% python3 -q
>>> import numpy as np
>>> np.set_printoptions(precision=2, suppress=True, linewidth=200)
>>> r0 = np.array([1, -6])
>>> m1 = 3 * np.eye(2) + np.outer(r0, r0)
>>> print(m1)
[[ 4. -6.]
 [-6. 39.]]
>>> x0 = np.ones(2)
>>> for _ in range(6):
...     x0 = m1 @ x0
...     x0 /= np.linalg.norm(x0)
...     print(round(x0 @ m1 @ x0, 2))
... 
39.6
40.0
40.0
40.0
40.0
40.0
>>> x0
array([-0.16,  0.99])
>>> M2 = m1 / np.sqrt((m1 ** 2).mean(axis=1, keepdims=True))
>>> m1 - m1.mean(axis=1, keepdims=True)
array([[  5. ,  -5. ],
       [-22.5,  22.5]])
>>> np.linalg.norm(M2, axis=1)
array([1.41, 1.41])
>>> M2[1]
array([-0.22,  1.4 ])
>>> np.linalg.matrix_rank(m1 - m1.mean(axis=1, keepdims=True))
np.int64(1)
>>> J = np.array([[-4.79, 1.44], [1.44, 4.79]])
>>> J
array([[-4.79,  1.44],
       [ 1.44,  4.79]])
>>> print(np.linalg.pinv(J))
[[-0.19  0.06]
 [ 0.06  0.19]]
>>> print(np.linalg.svd(J, compute_uv=False))
[5. 5.]
>>> round(J[:, 0] @ J[:, 1], 2)
np.float64(0.0)
>>> np.round(J @ J, 2) + 0
array([[25.02,  0.  ],
       [ 0.  , 25.02]])
>>> np.round(np.linalg.det(J), 2)
np.float64(-25.02)
>>> (J + J.T) / 2
array([[-4.79,  1.44],
       [ 1.44,  4.79]])
>>> np.trace(J)
np.float64(0.0)
>>> print(np.linalg.eigvals(J))
[-5.  5.]
>>> round(np.linalg.det(2 * J), 2), round(np.linalg.det(J), 2)
(np.float64(-100.07), np.float64(-25.02))
>>> np.round(np.poly(J), 2) + 0
array([  1.  ,   0.  , -25.02])
>>> np.round(np.linalg.det(J[::-1]), 2)
np.float64(25.02)
>>> print(round(float(np.einsum("ij,ji->", J, J)), 2))
50.04
>>> M2 = np.array([[3, 0, 1, 1], [1, 5, 0, 2], [4, 3, 3, 2], [4, 1, 0, 3]])
>>> E = M2 - M2.T
>>> E
array([[ 0, -1, -3, -3],
       [ 1,  0, -3,  1],
       [ 3,  3,  0,  2],
       [ 3, -1, -2,  0]])
>>> E.reshape(2, -1)
array([[ 0, -1, -3, -3,  1,  0, -3,  1],
       [ 3,  3,  0,  2,  3, -1, -2,  0]])
>>> E.ravel(order="F")
array([ 0,  1,  3,  3, -1,  0,  3, -1, -3, -3,  0, -2, -3,  1,  2,  0])
>>> E.reshape(4, 5)
Traceback (most recent call last):
  File "<python-input-32>", line 1, in <module>
    E.reshape(4, 5)
    ~~~~~~~~~^^^^^^
ValueError: cannot reshape array of size 16 into shape (4,5)
>>> t3 = E.reshape(4, 2, -1)
>>> t3.sum(axis=1)
array([[-3, -4],
       [-2,  1],
       [ 3,  5],
       [ 1, -1]])
>>> t3.transpose(1, 0, 2)
array([[[ 0, -1],
        [ 1,  0],
        [ 3,  3],
        [ 3, -1]],

       [[-3, -3],
        [-3,  1],
        [ 0,  2],
        [-2,  0]]])
>>> x0 = np.array([5, 1, 1, 0])
>>> round(np.linalg.det(E), 2)
np.float64(100.0)
>>> q = np.linalg.solve(np.eye(4) - E, np.eye(4) + E)
>>> np.round(np.linalg.det(q), 2)
np.float64(1.0)
>>> np.round(q @ q.T, 2) + 0
array([[1., 0., 0., 0.],
       [0., 1., 0., 0.],
       [0., 0., 1., 0.],
       [0., 0., 0., 1.]])
>>> np.unravel_index(np.abs(E).argmax(), E.shape)
(np.int64(0), np.int64(2))
>>> np.count_nonzero(E)
np.int64(12)
>>> E[4]
Traceback (most recent call last):
  File "<python-input-43>", line 1, in <module>
    E[4]
    ~^^^
IndexError: index 4 is out of bounds for axis 0 with size 4
>>> E[:, 4]
Traceback (most recent call last):
  File "<python-input-44>", line 1, in <module>
    E[:, 4]
    ~^^^^^^
IndexError: index 4 is out of bounds for axis 1 with size 4
>>> E.sum(axis=0)
array([ 7,  1, -8,  0])
>>> rng = np.random.default_rng(630556)
>>> idx = rng.permutation(4)
>>> M2 = E[:, idx] * rng.choice([-1, 1], 4)
>>> M2
array([[ 3, -3,  1,  0],
       [-1, -3,  0, -1],
       [-2,  0, -3, -3],
       [ 0, -2,  1, -3]])
>>> U, _, vt = np.linalg.svd(E.T @ M2)
>>> idx
array([3, 2, 1, 0])
>>> np.round(np.linalg.lstsq(E, M2)[0], 2) + 0
array([[ 0.,  0.,  0., -1.],
       [ 0.,  0., -1.,  0.],
       [ 0.,  1.,  0.,  0.],
       [-1.,  0.,  0.,  0.]])
>>> F = np.array([[1, 2, -1, -2, -3], [2, 0, 2, -2, -2], [1, -3, 0, 2, 1]])
>>> F[-1] = F[0] + -3 * F[1]
>>> F
array([[ 1,  2, -1, -2, -3],
       [ 2,  0,  2, -2, -2],
       [-5,  2, -7,  4,  3]])
>>> M2 = np.array([[5, 0, -5], [-8, 4, -8], [6, 9, -7], [-8, 5, 8], [4, -9, -5]])
>>> np.einsum("ij->j", F)
array([-2,  4, -6,  0, -2])
>>> np.einsum("ij,ij->i", F, F)
array([ 19,  16, 103])
>>> np.einsum("ik,kj->ji", F, M2)
array([[ -13,   30, -103],
       [  16,   26,  -62],
       [ -15,  -30,   75]])
>>> x0 = np.array([-1, 3])
>>> rhs = m1 @ x0
>>> rhs
array([-22., 123.])
>>> print(np.linalg.solve(m1, rhs + m1[:, 1]))
[-1.  4.]
>>> np.linalg.solve(m1, rhs)
array([-1.,  3.])
>>> np.round(np.linalg.solve(m1, m1[:, 0]), 2) + 0
array([1., 0.])
>>> np.linalg.solve(m1, 5 * rhs)
array([-5., 15.])
>>> np.linalg.solve(m1.T, m1[1])
array([-0.,  1.])
>>> U, sigma, vt = np.linalg.svd(F)
>>> print(np.argmax(sigma[:-1] / (sigma[1:] + 1e-6)) + 1)
2
>>> sigma.round(2) + 0
array([10.92,  4.34,  0.  ])
>>> M2 = U[:, :2] @ np.diag(sigma[:2]) @ vt[:2]
>>> print(np.linalg.matrix_rank(M2))
2
>>> round(np.linalg.norm(F - M2, 2), 2), round(sigma[2], 2)
(np.float64(0.0), np.float64(0.0))
>>> print(np.linalg.matrix_rank(F, rtol=0.05))
2
>>> round(float(np.linalg.norm(F - M2) / np.linalg.norm(F)), 2)
0.0
>>> U, sigma, vt = np.linalg.svd(F)
>>> V = vt[:(sigma > 1e-8).sum()]
>>> x0 = F[0] + 2 * F[1] + rng.integers(2) * np.eye(5)[3]
>>> print(x0)
[ 5.  2.  3. -5. -7.]
>>> np.linalg.matrix_rank(np.vstack([F, x0]))
np.int64(3)
>>> round(np.linalg.norm(x0 - V.T @ V @ x0), 2)
np.float64(0.84)
>>> M = np.loadtxt("out1.csv", delimiter=",")
>>> M
array([[ 41.84,   9.3 , -27.12, -13.66],
       [ -3.56,   3.44,  13.77,  -4.94],
       [ -4.49,   4.09,  14.65,  -3.88],
       [ 44.69,  10.33, -28.92, -12.72],
       [ 42.95,   9.49, -29.15, -11.98],
       [ -3.82,   3.93,  13.32,  -5.93],
       [ 40.59,  10.42, -28.73, -13.86],
       [ -3.08,   4.08,  13.8 ,  -2.05],
       [ -2.19,   4.68,  14.23,  -4.86],
       [ -3.12,   5.23,  14.38,  -2.87],
       [ 42.78,  11.13, -27.71, -11.97],
       [ 41.79,  10.54, -29.26, -10.37],
       [ 41.29,   9.41, -28.25, -11.26],
       [ 43.17,   9.27, -26.77, -10.22],
       [ -4.52,   2.5 ,  13.46,  -2.84],
       [ -1.83,   4.28,  14.16,  -3.63],
       [ 42.35,   9.96, -29.43, -11.26],
       [ 41.48,   9.53, -28.42, -12.46],
       [ -4.35,   2.44,  13.69,  -3.85],
       [ -4.59,   3.87,  12.8 ,  -4.53],
       [ -4.72,   3.94,  14.21,  -4.97],
       [ -3.41,   4.27,  14.74,  -3.47],
       [ -5.09,   2.77,  14.06,  -3.52],
       [ 41.26,   9.69, -27.2 , -12.64],
       [ -2.41,   4.56,  14.99,  -3.89],
       [ -2.92,   3.48,  14.4 ,  -4.96],
       [ -4.61,   2.51,  14.65,  -4.03],
       [ -3.38,   3.09,  14.34,  -4.89]])
>>> gram = np.cov(M, rowvar=False)
>>> np.linalg.eigvalsh(gram)[::-1]
array([989.98,   1.18,   0.86,   0.41])
>>> np.argsort(-M.std(axis=0).round(6), kind="stable")
array([0, 2, 3, 1])
>>> gram
array([[ 521.08,   70.65, -480.42,  -90.27],
       [  70.65,   10.05,  -64.97,  -12.22],
       [-480.42,  -64.97,  444.49,   83.54],
       [ -90.27,  -12.22,   83.54,   16.81]])
